$ python -q
>>> import numpy as np
>>> np.set_printoptions(precision=2, suppress=True, linewidth=160, sign=" ")
>>> rd = lambda a: np.round(a, 2) + 0
>>> sv = 20 * 0.7 ** np.arange(6)
>>> rng = np.random.default_rng(806)
>>> arr = rng.normal(size=(29, 6)) * rng.permutation(sv)
>>> rd(arr)
array([[ 29.91,  -5.02,   5.77,  -5.61,  -1.85,   3.63],
       [  7.82, -13.81,  -0.25,  11.76,  -0.24,  -3.79],
       [-33.31,  12.16,   4.66,   4.85,  -0.8 ,   4.67],
       [ 18.69,  -0.08,  -2.64,   0.56,   9.07,  -0.93],
       [ 10.22, -15.23,  -9.77,   7.18,  -4.17,   0.69],
       [ -9.54,   4.  , -11.56,  -5.94,  -3.73,   0.14],
       [ -8.67,  -8.71,  -6.31, -14.92,  -5.42,   2.99],
       [  4.36,   4.21,  11.51,  -1.33,  -8.81,  -4.01],
       [-27.15, -10.18,  18.73,   7.87,  -4.08,  -0.29],
       [  9.98, -17.33,   7.86,   2.46,   3.09,   4.38],
       [-23.22, -11.28,  14.05,  15.91,   3.68,  -1.3 ],
       [ 25.12,  -7.52,   7.48,  -6.01,  17.43,   2.93],
       [ -7.81, -14.97, -15.52,   2.68,   5.1 ,  -6.04],
       [ 22.73,   0.72,  -8.85,  -5.29,   4.33,   0.97],
       [ 25.63,  -1.32,  10.67,   5.98,  -2.07,  -1.15],
       [-36.01, -17.14,  -2.73,   0.96,   1.76,  -0.46],
       [  5.68,  -9.2 ,  30.02,   1.12,  -1.86,  -0.28],
       [ -9.2 , -10.56,  11.9 ,   6.28,  -1.03,   5.72],
       [ 17.74,   1.59, -20.76,  -6.85,  -2.11,  -1.3 ],
       [ -1.9 ,   9.27,   7.39,   7.78,   3.63,  -0.75],
       [ 15.43,  13.35,  -7.11,   2.62,  -8.16,   5.49],
       [-11.56,  16.8 ,  10.33,   3.76,   1.02,  -3.91],
       [ -0.61,  -2.2 , -17.63,  15.02,   6.31,   3.33],
       [ 11.16,  -7.88,  -2.44,   0.69,   5.32,  -2.46],
       [ -4.93,   2.34,  -1.95,  -6.79,   1.67,   0.95],
       [ -1.02,  -8.37,   3.73,   1.32,   6.19,  -6.65],
       [-41.17,   0.54,  -3.7 ,  11.49,  -2.17,   0.05],
       [ 13.75,  -1.43,  12.42,  -0.65,   0.74,   1.46],
       [ -9.66,  15.04,   6.82,  -5.89,   1.04,   0.76]])
>>> M2 = np.array([[-1, -1], [0, 0], [-2, 2], [-2, 0], [1, 1], [-2, 0]])
>>> np.linalg.matrix_rank(np.vstack([arr, M2.T]))
np.int64(6)
>>> np.vstack([arr, M2.T]).shape
(31, 6)
